$ python -q
>>> import numpy as np
>>> np.set_printoptions(suppress=True, linewidth=160)
>>> W0 = np.loadtxt("layer10.csv", delimiter=",")
>>> print(W0)
[[-3.  3.  2. -1.  3. -2.  0.]
 [ 0. -3.  3.  2. -1.  3. -2.]
 [-2.  0. -3.  3.  2. -1.  3.]
 [ 3. -2.  0. -3.  3.  2. -1.]
 [-1.  3. -2.  0. -3.  3.  2.]
 [ 2. -1.  3. -2.  0. -3.  3.]
 [ 3.  2. -1.  3. -2.  0. -3.]]
>>> M2 = np.linalg.inv(W0)
>>> print(np.round(W0 @ M2, 1) + 0)
[[1. 0. 0. 0. 0. 0. 0.]
 [0. 1. 0. 0. 0. 0. 0.]
 [0. 0. 1. 0. 0. 0. 0.]
 [0. 0. 0. 1. 0. 0. 0.]
 [0. 0. 0. 0. 1. 0. 0.]
 [0. 0. 0. 0. 0. 1. 0.]
 [0. 0. 0. 0. 0. 0. 1.]]
>>> print(round(np.linalg.det(W0) * np.linalg.det(M2), 1))
1.0
>>> print((np.abs(M2) > 1e-9).astype(int))
[[1 1 1 1 1 1 1]
 [1 1 1 1 1 1 1]
 [1 1 1 1 1 1 1]
 [1 1 1 1 1 1 1]
 [1 1 1 1 1 1 1]
 [1 1 1 1 1 1 1]
 [1 1 1 1 1 1 1]]
>>> print(np.round(np.linalg.det(W0) * M2, 1))
[[-1065.   823.  4811. 12811.  4281. 12751. 15597.]
 [15597. -1065.   823.  4811. 12811.  4281. 12751.]
 [12751. 15597. -1065.   823.  4811. 12811.  4281.]
 [ 4281. 12751. 15597. -1065.   823.  4811. 12811.]
 [12811.  4281. 12751. 15597. -1065.   823.  4811.]
 [ 4811. 12811.  4281. 12751. 15597. -1065.   823.]
 [  823.  4811. 12811.  4281. 12751. 15597. -1065.]]
>>> print(np.allclose(M2, W0.T))
False
>>> print(np.round(np.linalg.cond(W0), 1))
4.2
>>> O, R = np.linalg.qr(W0)
>>> print(np.round(O.T @ O, 1) + 0)
[[1. 0. 0. 0. 0. 0. 0.]
 [0. 1. 0. 0. 0. 0. 0.]
 [0. 0. 1. 0. 0. 0. 0.]
 [0. 0. 0. 1. 0. 0. 0.]
 [0. 0. 0. 0. 1. 0. 0.]
 [0. 0. 0. 0. 0. 1. 0.]
 [0. 0. 0. 0. 0. 0. 1.]]
>>> print(np.allclose(R.T @ R, W0.T @ W0))
True
>>> print(O.shape, R.shape)
(7, 7) (7, 7)
>>> M2 = W0[0, 0] * W0[1:] - np.outer(W0[1:, 0], W0[0])
>>> print(M2)
[[  0.   9.  -9.  -6.   3.  -9.   6.]
 [  0.   6.  13. -11.   0.  -1.  -9.]
 [  0.  -3.  -6.  12. -18.   0.   3.]
 [  0.  -6.   8.  -1.  12. -11.  -6.]
 [  0.  -3. -13.   8.  -6.  13.  -9.]
 [  0. -15.  -3.  -6.  -3.   6.   9.]]
>>> print(np.flatnonzero(~M2.round(6).any(axis=1)))
[]
>>> print(np.round(W0[:, 0] / W0[0, 0], 1))
[ 1.  -0.   0.7 -1.   0.3 -0.7 -1. ]
>>> A = np.load("out16.npy")
>>> print(A)
[[1 0 5 3 5 5]
 [0 4 4 3 5 1]
 [0 0 3 2 2 1]
 [0 0 0 0 0 4]
 [0 0 0 0 5 4]
 [0 0 0 0 0 0]]
>>> left, sigma, Vh = np.linalg.svd(A)
>>> V = Vh[:(sigma > 1e-8).sum()]
>>> rng = np.random.default_rng(23173)
>>> x0 = A[5] + 4 * A[4] + rng.integers(2) * np.eye(6)[2]
>>> print(x0)
[ 0.  0.  0.  0. 20. 16.]
>>> print(round(np.linalg.norm(x0 - V.T @ V @ x0), 1))
0.0
>>> print(np.allclose(V.T @ V @ x0, x0))
True
